$ python3 -q
>>> import numpy as np
>>> from numpy import linalg as LA
>>> np.set_printoptions(suppress=True, linewidth=160)
>>> F = np.load("a.npy")
>>> F
array([[ 0, -1, -3],
       [ 0,  0, -3],
       [ 0,  0,  0]])
>>> U, s, Vt = LA.svd(F)
>>> V = Vt[:(s > 1e-8).sum()]
>>> rng = np.random.default_rng(305492)
>>> x0 = F[0] + -2 * F[1] + rng.integers(2) * np.eye(3)[2]
>>> x0
array([ 0., -1.,  3.])
>>> round(float(LA.norm(x0 - V.T @ V @ x0)), 3)
0.0
>>> np.round(np.diag(V.T @ V), 3)
array([0., 1., 1.])
>>> LA.matrix_rank(np.vstack([F, x0]))
np.int64(2)
>>> M = np.loadtxt("m.csv", delimiter=",")
>>> M
array([[-1.056,  1.393,  2.438],
       [-2.584, -1.479,  0.366],
       [ 0.413, -1.784,  2.377],
       [-1.399, -1.009, -2.455],
       [-1.611, -2.324, -1.003],
       [-0.622,  0.625,  2.867],
       [-2.767, -0.173,  1.146],
       [ 2.403, -0.75 ,  1.631],
       [-2.239, -0.46 , -1.943],
       [-2.394,  1.435, -1.1  ],
       [-1.434,  1.225, -2.333],
       [ 1.111,  0.849, -2.654]])
>>> dist = LA.norm(M[:, None] - M[None], axis=-1)
>>> dist[5].round(3)
array([0.981, 3.812, 2.667, 5.621, 4.965, 0.   , 2.864, 3.545, 5.189, 4.42 , 5.297, 5.791])
>>> dist[5].round(6).argsort(kind="stable")[:4]
array([5, 0, 2, 6])
>>> np.round(LA.norm(M - M.mean(axis=0), axis=1), 3)
array([2.961, 2.065, 3.233, 2.56 , 2.397, 3.063, 2.125, 3.85 , 2.264, 2.383, 2.722, 3.519])
>>> np.flatnonzero(dist[5] < dist.mean() / 2)
array([0, 5])
>>> dist.shape
(12, 12)
>>> data = np.loadtxt("data.csv", delimiter=",")
>>> data.round(3)
array([[0.463, 0.499],
       [0.499, 0.537]])
>>> # applying it twice changes nothing
>>> U, s, Vt = LA.svd(data, full_matrices=False)
>>> np.round(Vt @ Vt.T, 3) + 0
array([[1., 0.],
       [0., 1.]])
>>> np.cumsum(s ** 2) / np.sum(s ** 2)
array([1., 1.])
>>> np.round(U.T @ U, 3) + 0
array([[1., 0.],
       [0., 1.]])
>>> r = LA.matrix_rank(data)
>>> r
np.int64(1)
>>> null = LA.svd(data)[2][r:].T
>>> [int(LA.matrix_rank(data[:, :j + 1])) for j in range(2)]
[1, 1]
>>> np.round(null @ null.T, 3)
array([[ 0.537, -0.499],
       [-0.499,  0.463]])
>>> [int(LA.matrix_rank(data[:i])) for i in range(1, len(data) + 1)]
[1, 1]
>>> null.shape
(2, 1)
>>> np.round(data @ null, 3) + 0
array([[0.],
       [0.]])
>>> [round(float(x), 3) for x in LA.svd(data, compute_uv=False)[:3]]
[1.0, 0.0]
>>> np.round(LA.norm(data, 2) / LA.norm(data), 3)
np.float64(1.0)
>>> ev, V = LA.eigh(data)
>>> x0 = np.array([0, -1])
>>> np.round(V * np.abs(ev) @ V.T, 3)
array([[0.463, 0.499],
       [0.499, 0.537]])
>>> np.round(np.abs(data).sum(axis=1).max(), 3), np.abs(ev).max()
(np.float64(1.036), np.float64(1.0))
>>> np.round(V * np.maximum(ev, 0) @ V.T, 3)
array([[0.463, 0.499],
       [0.499, 0.537]])
>>> (np.sign(V[:, -1].round(6)) == np.sign(V[0, -1].round(6))).astype(int)
array([1, 1])
>>> np.round(x0 @ data @ x0, 3)
np.float64(0.537)
>>> ev, V = LA.eigh(data)
>>> (ev > 1e-8).sum(), (ev < -1e-8).sum()
(np.int64(1), np.int64(0))
>>> np.round(np.abs(V[:, -1]), 3)
array([0.68 , 0.733])
>>> np.round(LA.svd(data, compute_uv=False), 3) + 0
array([1., 0.])
>>> np.round(LA.eigvalsh(data @ data), 3) + 0
array([0., 1.])
>>> np.round(V.T @ V, 3) + 0
array([[1., 0.],
       [0., 1.]])
>>> np.round(LA.eigvalsh(data + -3 * np.eye(2)), 3)
array([-3., -2.])
>>> ev.sum(), np.trace(data)
(np.float64(1.0), np.float64(1.0))
>>> J = np.eye(3, dtype=int)[rng.permutation(3)] * np.array([-2, 3, 2])
>>> J
array([[ 0,  0,  2],
       [-2,  0,  0],
       [ 0,  3,  0]])
>>> J.T @ J
array([[4, 0, 0],
       [0, 9, 0],
       [0, 0, 4]])
>>> np.round(LA.svd(J, compute_uv=False), 3)
array([3., 2., 2.])
>>> (J - J.T) / 2
array([[ 0. ,  1. ,  1. ],
       [-1. ,  0. , -1.5],
       [-1. ,  1.5,  0. ]])
>>> np.allclose(J @ J.T, J.T @ J)
False
>>> np.allclose(J, J.T)
False
>>> f = np.array([1, 0, 3])
>>> r1 = np.array([1, -1, -2])
>>> A = np.outer(f, r1)
>>> A
array([[ 1, -1, -2],
       [ 0,  0,  0],
       [ 3, -3, -6]])
>>> U, s, Vt = LA.svd(A)
>>> V = Vt[:(s > 1e-8).sum()]
>>> x0 = A[2] + 5 * A[1] + rng.integers(2) * np.eye(3)[1]
>>> x0
array([ 3., -3., -6.])
>>> np.round(LA.norm(x0 - V.T @ V @ x0), 3)
np.float64(0.0)
>>> np.round(np.diag(V.T @ V), 3)
array([0.167, 0.167, 0.667])
>>> np.round(V.T @ V, 3)
array([[ 0.167, -0.167, -0.333],
       [-0.167,  0.167,  0.333],
       [-0.333,  0.333,  0.667]])
>>> LA.matrix_rank(np.vstack([A, x0]))
np.int64(1)
>>> np.allclose(V.T @ V @ x0, x0)
True
